$ ipython --no-banner

In [1]: import numpy as np

In [2]: np.set_printoptions(suppress=True, linewidth=120)

In [3]: f = np.array([6, 7, -6, 9])

In [4]: W0 = 4 * np.eye(4) + np.outer(f, f)

In [5]: W0
Out[5]: 
array([[ 40.,  42., -36.,  54.],
       [ 42.,  53., -42.,  63.],
       [-36., -42.,  40., -54.],
       [ 54.,  63., -54.,  85.]])

In [6]: ev, V = np.linalg.eigh(W0)

In [7]: np.round(V.T @ V, 2) + 0
Out[7]: 
array([[1., 0., 0., 0.],
       [0., 1., 0., 0.],
       [0., 0., 1., 0.],
       [0., 0., 0., 1.]])

In [8]: np.unique(ev.round(6) + 0, return_counts=True)[1]
Out[8]: array([3, 1])

In [9]: np.round(V.T @ W0 @ V, 2) + 0
Out[9]: 
array([[  4.,   0.,   0.,   0.],
       [  0.,   4.,   0.,   0.],
       [  0.,   0.,   4.,   0.],
       [  0.,   0.,   0., 206.]])

In [10]: (ev > 1e-8).sum(), (ev < -1e-8).sum()
Out[10]: (np.int64(4), np.int64(0))

In [11]: np.round(np.linalg.svd(W0, compute_uv=False), 2)
Out[11]: array([206.,   4.,   4.,   4.])

In [12]: ev.round(2)
Out[12]: array([  4.,   4.,   4., 206.])

In [13]: vec = np.ones(4)

In [14]: for _ in range(3):
    ...:     vec = W0 @ vec
    ...:     vec /= np.linalg.norm(vec)
    ...:     print(round(vec @ W0 @ vec, 2))
    ...: 
205.84
206.0
206.0

In [15]: np.round(np.linalg.eigvalsh(W0)[-1], 2)
Out[15]: np.float64(206.0)

In [16]: vec.round(2)
Out[16]: array([ 0.42,  0.49, -0.42,  0.63])

In [17]: left, s, vt = np.linalg.svd(W0)

In [18]: s.round(2)
Out[18]: array([206.,   4.,   4.,   4.])

In [19]: np.argmax(s[:-1] / (s[1:] + 1e-6)) + 1
Out[19]: np.int64(1)

In [20]: M2 = left[:, :1] @ np.diag(s[:1]) @ vt[:1]

In [21]: round(float(np.linalg.norm(W0 - M2) / np.linalg.norm(W0)), 2)
Out[21]: 0.03

In [22]: round(np.linalg.norm(W0 - M2, 2), 2), s[1]
Out[22]: (np.float64(4.0), np.float64(4.0))

In [23]: round(np.abs(W0 - M2).max(), 2)
Out[23]: np.float64(3.29)
